>>> import numpy as np
>>> np.set_printoptions(suppress=True, linewidth=200)
>>> def rnd(a):
...     return np.round(a, 3) + 0
... 
>>> W0 = np.load("a.npy")
>>> print(W0)
[[ 0.784 -0.573 -1.239  0.261]
 [-0.573  1.23   0.018  0.107]
 [-1.239  0.018 -0.069 -0.217]
 [ 0.261  0.107 -0.217 -0.944]]
>>> # symmetric, so the eigenvalues are real
>>> print(rnd(np.linalg.norm(W0[2] - W0[0])))
2.457
>>> print(rnd(W0[2] @ W0[0]))
-0.953
>>> w, vecs = np.linalg.eig(W0)
>>> print(rnd(w))
[ 2.001  1.    -1.    -1.   ]
>>> print(rnd(np.prod(w)))
2.001
>>> print(rnd(W0 @ vecs[:, 0] - w[0] * vecs[:, 0]))
[0. 0. 0. 0.]
>>> print(rnd(np.sort(np.linalg.eigvals(np.linalg.inv(W0)))))
[-1.  -1.   0.5  1. ]
>>> print(rnd(np.sort(np.linalg.eigvals(W0.T))))
[-1.    -1.     1.     2.001]
>>> print(rnd(np.sort(np.linalg.eigvals(W0 @ W0))))
[1.    1.    1.001 4.004]
>>> w, vecs = np.linalg.eigh(W0)
>>> x = np.array([1, 5, 1, -3])
>>> print(rnd(vecs * np.abs(w) @ vecs.T))
[[ 1.515 -0.383 -0.318  0.055]
 [-0.383  1.284  0.236 -0.041]
 [-0.318  0.236  1.196 -0.034]
 [ 0.055 -0.041 -0.034  1.006]]
>>> print(np.abs(W0).sum(axis=1).max(), rnd(np.abs(w).max()))
2.857 2.001
>>> print(rnd(x @ W0 @ x / (x @ x)), rnd(w[0]), rnd(w[-1]))
0.319 -1.0 2.001
>>> print((np.sign(vecs[:, -1].round(6)) == np.sign(vecs[0, -1].round(6))).astype(int))
[1 0 0 1]
>>> w, vecs = np.linalg.eigh(W0)
>>> print(rnd(np.linalg.eigvalsh(W0 @ W0)))
[1.    1.    1.001 4.004]
>>> print(np.unique(w.round(6) + 0, return_counts=True)[1])
[1 1 1 1]
>>> print(rnd(vecs.T @ vecs))
[[1. 0. 0. 0.]
 [0. 1. 0. 0.]
 [0. 0. 1. 0.]
 [0. 0. 0. 1.]]
>>> print(rnd(np.linalg.svd(W0, compute_uv=False)))
[2.001 1.    1.    1.   ]
>>> print(rnd(w.sum()), rnd(np.trace(W0)))
1.001 1.001
>>> print(rnd(vecs.T @ W0 @ vecs))
[[-1.     0.     0.     0.   ]
 [ 0.    -1.     0.     0.   ]
 [ 0.     0.     1.     0.   ]
 [ 0.     0.     0.     2.001]]
>>> print(rnd(np.linalg.eigvalsh(W0 + -3 * np.eye(4))))
[-4.    -4.    -2.    -0.999]
>>> theta = np.radians(15)
>>> Rm = np.eye(4)
>>> Rm[2, 2] = Rm[0, 0] = np.cos(theta)
>>> Rm[2, 0], Rm[0, 2] = -np.sin(theta), np.sin(theta)
>>> print(rnd(Rm))
[[ 0.966  0.     0.259  0.   ]
 [ 0.     1.     0.     0.   ]
 [-0.259  0.     0.966  0.   ]
 [ 0.     0.     0.     1.   ]]
>>> Y = W0 @ Rm.T
>>> print(rnd(Y))
[[ 0.437 -0.573 -1.4    0.261]
 [-0.549  1.23   0.166  0.107]
 [-1.215  0.018  0.254 -0.217]
 [ 0.196  0.107 -0.277 -0.944]]
>>> print(rnd(np.abs(Y - W0).max(axis=0)))
[0.347 0.    0.323 0.   ]
>>> print(np.allclose(W0 @ W0.T, Y @ Y.T))
True
